>>> import numpy as np
>>> np.set_printoptions(precision=2, suppress=True, linewidth=160, sign=" ")
>>> def rd(a):
...     return np.round(a, 2) + 0
... 
>>> feats = np.array([[0.0, 1.0, 1.0, 1.0],
...     [1.0, 0.0, 1.0, 1.0],
...     [1.0, 1.0, 0.0, 1.0],
...     [1.0, 1.0, 1.0, 0.0]])
>>> [round(float(np.linalg.det(feats[:i, :i])), 2) + 0 for i in range(1, 5)]
[0.0, -1.0, 2.0, -3.0]
>>> np.all(np.linalg.eigvalsh(feats) > 0)
np.False_
>>> vals, V = np.linalg.eig(feats)
>>> rd(np.prod(vals))
np.float64(-3.0)
>>> A2 = feats / np.linalg.norm(feats, axis=1, keepdims=True)
>>> C2 = A2 @ A2.T
>>> rd(C2)
array([[ 1.  ,  0.67,  0.67,  0.67],
       [ 0.67,  1.  ,  0.67,  0.67],
       [ 0.67,  0.67,  1.  ,  0.67],
       [ 0.67,  0.67,  0.67,  1.  ]])
>>> rd(np.degrees(np.arccos(np.clip(C2[1, 3], -1, 1))))
np.float64(48.19)
>>> K = np.array([[-3, -3, -3], [-3, -6, -6], [-3, -6, -9]])
>>> vals, V = np.linalg.eigh(K)
>>> x0 = np.array([-3, 1, 0])
>>> np.abs(K).sum(axis=1).max(), rd(np.abs(vals).max())
(np.int64(18), np.float64(15.15))
>>> x0 @ K @ x0
np.int64(-15)
>>> A2 = K / np.linalg.norm(K, axis=1, keepdims=True)
>>> C2 = A2 @ A2.T
>>> (C2 - 2 * np.eye(3)).round(6).argmax(axis=1)
array([ 1,  2,  1])
>>> print(np.argwhere(np.triu(np.abs(C2) > 0.95, 1)))
[[ 0  1]
 [ 1  2]]
>>> rd(np.degrees(np.arccos(np.clip(C2[0, 2], -1, 1))))
np.float64(22.21)
>>> (np.abs(C2) > 0.9).astype(int)
array([[ 1,  1,  1],
       [ 1,  1,  1],
       [ 1,  1,  1]])
